$ ipython --no-banner

In [1]: import numpy as np

In [2]: from numpy import linalg as LA

In [3]: np.set_printoptions(precision=4, suppress=True, linewidth=100)

In [4]: F = np.load("a.npy")

In [5]: F
Out[5]: 
array([[ 1,  3,  1],
       [ 0,  2,  0],
       [-2,  0, -2],
       [ 0,  2,  0],
       [-2,  0, -2]])

In [6]: left, s, Vh = LA.svd(F)

In [7]: np.argmax(s[:-1] / (s[1:] + 1e-6)) + 1
Out[7]: np.int64(2)

In [8]: other = left[:, :2] @ np.diag(s[:2]) @ Vh[:2]

In [9]: other.round(4) + 0
Out[9]: 
array([[ 1.,  3.,  1.],
       [ 0.,  2.,  0.],
       [-2.,  0., -2.],
       [ 0.,  2.,  0.],
       [-2.,  0., -2.]])

In [10]: left, s, Vh = LA.svd(F)

In [11]: V = Vh[:(s > 1e-8).sum()]

In [12]: rng = np.random.default_rng(33)

In [13]: x0 = F[4] + 5 * F[0] + rng.integers(2) * np.eye(3)[0]

In [14]: x0
Out[14]: array([ 4., 15.,  3.])

In [15]: np.diag(V.T @ V)
Out[15]: array([0.5, 1. , 0.5])

In [16]: np.allclose(V.T @ V @ x0, x0)
Out[16]: False

In [17]: u = np.array([1, 0, 2])

In [18]: np.polyval(u, F[1])
Out[18]: array([2, 6, 2])

In [19]: np.cross(F[1, :3], F[2, :3])
Out[19]: array([-4,  0,  4])

In [20]: np.convolve(F[1], u)
Out[20]: array([0, 2, 0, 4, 0])

In [21]: np.correlate(F[1], F[2], "full")
Out[21]: array([ 0, -4,  0, -4,  0])

In [22]: u, g = F[2], F[1]

In [23]: u @ u
Out[23]: np.int64(8)

In [24]: pr = (u @ g) / (u @ u) * u

In [25]: pr
Out[25]: array([-0.,  0., -0.])

In [26]: round(LA.norm(u + g) ** 2 + LA.norm(u - g) ** 2, 4)
Out[26]: np.float64(24.0)

In [27]: LA.matrix_rank(np.outer(u, g))
Out[27]: np.int64(1)

In [28]: (g - pr) @ u
Out[28]: np.float64(0.0)

In [29]: def softmax(z):
    ...:     e = np.exp(z - z.max(axis=-1, keepdims=True))
    ...:     return e / e.sum(axis=-1, keepdims=True)
    ...: 

In [30]: np.round(softmax(10 * F[1]), 4) + 0
Out[30]: array([0., 1., 0.])

In [31]: softmax(F[1])
Out[31]: array([0.1065, 0.787 , 0.1065])

In [32]: softmax(F).sum(axis=1)
Out[32]: array([1., 1., 1., 1., 1.])

In [33]: S = F @ F.T / np.sqrt(3)

In [34]: softmax(S).round(6).argmax(axis=1)
Out[34]: array([0, 0, 2, 0, 2])

In [35]: softmax(S)[1] @ F
Out[35]: array([0.5167, 2.5167, 0.5167])

In [36]: A, _ = LA.qr(np.array([[1.6, -0.8, -2.8, -1.7, -0.4, 0.6],
    ...:     [0.1, 1.2, -0.3, -0.9, -1.5, 0.1],
    ...:     [1.8, 1.6, 0.8, 0.5, -1.0, -0.1],
    ...:     [-0.2, 0.2, 0.3, -0.2, -0.3, -1.1],
    ...:     [-0.1, -1.5, 0.1, -0.8, -0.6, 0.6],
    ...:     [0.2, -0.4, -0.3, 0.0, 0.4, -0.6]]))

In [37]: A
Out[37]: 
array([[-0.6587,  0.4972,  0.5373, -0.016 ,  0.0631, -0.1609],
       [-0.0412, -0.4566,  0.4677, -0.6636, -0.1713,  0.3185],
       [-0.741 , -0.4159, -0.5256, -0.0396, -0.0025, -0.0039],
       [ 0.0823, -0.1012, -0.0134, -0.3244,  0.8817, -0.3166],
       [ 0.0412,  0.5736, -0.4625, -0.652 , -0.1633,  0.0604],
       [-0.0823,  0.1792, -0.0465,  0.1657,  0.4033,  0.8768]])

In [38]: Q, R = LA.qr(A)

In [39]: np.round(Q.T @ Q, 4) + 0
Out[39]: 
array([[1., 0., 0., 0., 0., 0.],
       [0., 1., 0., 0., 0., 0.],
       [0., 0., 1., 0., 0., 0.],
       [0., 0., 0., 1., 0., 0.],
       [0., 0., 0., 0., 1., 0.],
       [0., 0., 0., 0., 0., 1.]])

In [40]: Q @ R
Out[40]: 
array([[-0.6587,  0.4972,  0.5373, -0.016 ,  0.0631, -0.1609],
       [-0.0412, -0.4566,  0.4677, -0.6636, -0.1713,  0.3185],
       [-0.741 , -0.4159, -0.5256, -0.0396, -0.0025, -0.0039],
       [ 0.0823, -0.1012, -0.0134, -0.3244,  0.8817, -0.3166],
       [ 0.0412,  0.5736, -0.4625, -0.652 , -0.1633,  0.0604],
       [-0.0823,  0.1792, -0.0465,  0.1657,  0.4033,  0.8768]])

In [41]: np.allclose(R.T @ R, A.T @ A)
Out[41]: True

In [42]: R.round(4) + 0
Out[42]: 
array([[1., 0., 0., 0., 0., 0.],
       [0., 1., 0., 0., 0., 0.],
       [0., 0., 1., 0., 0., 0.],
       [0., 0., 0., 1., 0., 0.],
       [0., 0., 0., 0., 1., 0.],
       [0., 0., 0., 0., 0., 1.]])

In [43]: other = LA.invert(A)
---------------------------------------------------------------------------
AttributeError                            Traceback (most recent call last)
Cell In[43], line 1
----> 1 other = LA.invert(A)

AttributeError: module 'numpy.linalg' has no attribute 'invert'

In [44]: other = LA.inv(A)

In [45]: LA.det(A) * other
Out[45]: 
array([[ 0.6587,  0.0412,  0.741 , -0.0823, -0.0412,  0.0823],
       [-0.4972,  0.4566,  0.4159,  0.1012, -0.5736, -0.1792],
       [-0.5373, -0.4677,  0.5256,  0.0134,  0.4625,  0.0465],
       [ 0.016 ,  0.6636,  0.0396,  0.3244,  0.652 , -0.1657],
       [-0.0631,  0.1713,  0.0025, -0.8817,  0.1633, -0.4033],
       [ 0.1609, -0.3185,  0.0039,  0.3166, -0.0604, -0.8768]])

In [46]: np.allclose(other, A.T)
Out[46]: True

In [47]: round(LA.cond(A), 4)
Out[47]: np.float64(1.0)

In [48]: LA.inv(other)
Out[48]: 
array([[-0.6587,  0.4972,  0.5373, -0.016 ,  0.0631, -0.1609],
       [-0.0412, -0.4566,  0.4677, -0.6636, -0.1713,  0.3185],
       [-0.741 , -0.4159, -0.5256, -0.0396, -0.0025, -0.0039],
       [ 0.0823, -0.1012, -0.0134, -0.3244,  0.8817, -0.3166],
       [ 0.0412,  0.5736, -0.4625, -0.652 , -0.1633,  0.0604],
       [-0.0823,  0.1792, -0.0465,  0.1657,  0.4033,  0.8768]])

In [49]: other = A + rng.integers(-2, 3, (6, 5)) @ rng.integers(-2, 3, (5, 6))

In [50]: other
Out[50]: 
array([[  1.3413,  -0.5028,  -1.4627,  -6.016 ,   2.0631,  -2.1609],
       [ -0.0412,   1.5434,  -0.5323,   3.3364,  -0.1713,   0.3185],
       [  0.259 ,   6.5841,  -0.5256,  -7.0396,  -1.0025,   4.9961],
       [ -2.9177,   1.8988,  -0.0134,   2.6756,   1.8817,  -1.3166],
       [  1.0412,   0.5736,  -4.4625,   5.348 ,   1.8367,   4.0604],
       [ -0.0823, -10.8208,  -2.0465,   0.1657,   4.4033,  -3.1232]])

In [51]: np.abs(other - A).sum(axis=1)
Out[51]: array([15.,  7., 21., 10., 17., 21.])

In [52]: np.round(LA.svd(other - A, compute_uv=False), 4) + 0
Out[52]: array([15.6451, 11.9224,  6.8217,  3.6117,  2.5508,  0.    ])
